$ ipython --no-banner

In [1]: import numpy as np

In [2]: from numpy import linalg as LA

In [3]: np.set_printoptions(precision=3, suppress=True, linewidth=120, legacy="1.25")

In [4]: rnd = lambda a: np.round(a, 3) + 0

In [5]: M = np.load("test12.npy")

In [6]: rnd(M)
Out[6]: 
array([[-9.682,  1.481,  2.014],
       [-1.107, -6.23 ,  7.744],
       [-8.856, -0.949,  4.547],
       [ 5.543, -6.381,  5.344],
       [ 4.025,  5.129, -7.582],
       [-9.456,  0.369,  3.232],
       [ 5.583, -6.37 ,  5.316],
       [-1.118,  6.655, -7.38 ],
       [ 6.457,  3.602, -6.733],
       [-9.108, -0.485,  4.1  ],
       [-6.333,  6.123, -4.734],
       [ 9.662, -2.411, -0.915],
       [-9.505,  0.531,  3.061],
       [ 2.395,  5.825, -7.768],
       [-3.364, -5.438,  7.689],
       [ 0.324, -6.542,  7.556]])

In [7]: # looks like rank 2

In [8]: try:
   ...:     LA.inv(M)
   ...: except LA.LinAlgError as e:
   ...:     print(e)
   ...: 
Last 2 dimensions of the array must be square

In [9]: np.allclose(M[:-1].T @ LA.lstsq(M[:-1].T, M[-1])[0], M[-1])
Out[9]: True

In [10]: rnd(M @ LA.pinv(M) @ M)
Out[10]: 
array([[-9.682,  1.481,  2.014],
       [-1.107, -6.23 ,  7.744],
       [-8.856, -0.949,  4.547],
       [ 5.543, -6.381,  5.344],
       [ 4.025,  5.129, -7.582],
       [-9.456,  0.369,  3.232],
       [ 5.583, -6.37 ,  5.316],
       [-1.118,  6.655, -7.38 ],
       [ 6.457,  3.602, -6.733],
       [-9.108, -0.485,  4.1  ],
       [-6.333,  6.123, -4.734],
       [ 9.662, -2.411, -0.915],
       [-9.505,  0.531,  3.061],
       [ 2.395,  5.825, -7.768],
       [-3.364, -5.438,  7.689],
       [ 0.324, -6.542,  7.556]])

In [11]: np.abs(np.diag(LA.qr(M)[1])) > 1e-9
Out[11]: array([ True,  True, False])

In [12]: rk = LA.matrix_rank(M)

In [13]: rk
Out[13]: 2

In [14]: null = LA.svd(M)[2][rk:].T

In [15]: rnd(M @ null)
Out[15]: 
array([[0.],
       [0.],
       [0.],
       [0.],
       [0.],
       [0.],
       [0.],
       [0.],
       [0.],
       [0.],
       [0.],
       [0.],
       [0.],
       [0.],
       [0.],
       [0.]])

In [16]: [int(LA.matrix_rank(np.delete(M, i, axis=0))) for i in range(16)]
Out[16]: [2, 2, 2, 2, 2, 2, 2, 2, 2, 2, 2, 2, 2, 2, 2, 2]

In [17]: np.allclose(M @ null, 0)
Out[17]: True

In [18]: LA.matrix_rank(M.T @ M), LA.matrix_rank(M @ M.T)
Out[18]: (2, 2)

In [19]: U, sigma, VT = LA.svd(M)

In [20]: rnd(sigma)
Out[20]: array([30.249, 26.172,  0.   ])

In [21]: B = U[:, :2] @ np.diag(sigma[:2]) @ VT[:2]

In [22]: rnd(B)
Out[22]: 
array([[-9.682,  1.481,  2.014],
       [-1.107, -6.23 ,  7.744],
       [-8.856, -0.949,  4.547],
       [ 5.543, -6.381,  5.344],
       [ 4.025,  5.129, -7.582],
       [-9.456,  0.369,  3.232],
       [ 5.583, -6.37 ,  5.316],
       [-1.118,  6.655, -7.38 ],
       [ 6.457,  3.602, -6.733],
       [-9.108, -0.485,  4.1  ],
       [-6.333,  6.123, -4.734],
       [ 9.662, -2.411, -0.915],
       [-9.505,  0.531,  3.061],
       [ 2.395,  5.825, -7.768],
       [-3.364, -5.438,  7.689],
       [ 0.324, -6.542,  7.556]])

In [23]: rnd(np.abs(M - B).max())
Out[23]: 0.0

In [24]: rnd(LA.norm(M - B) / LA.norm(M))
Out[24]: 0.0
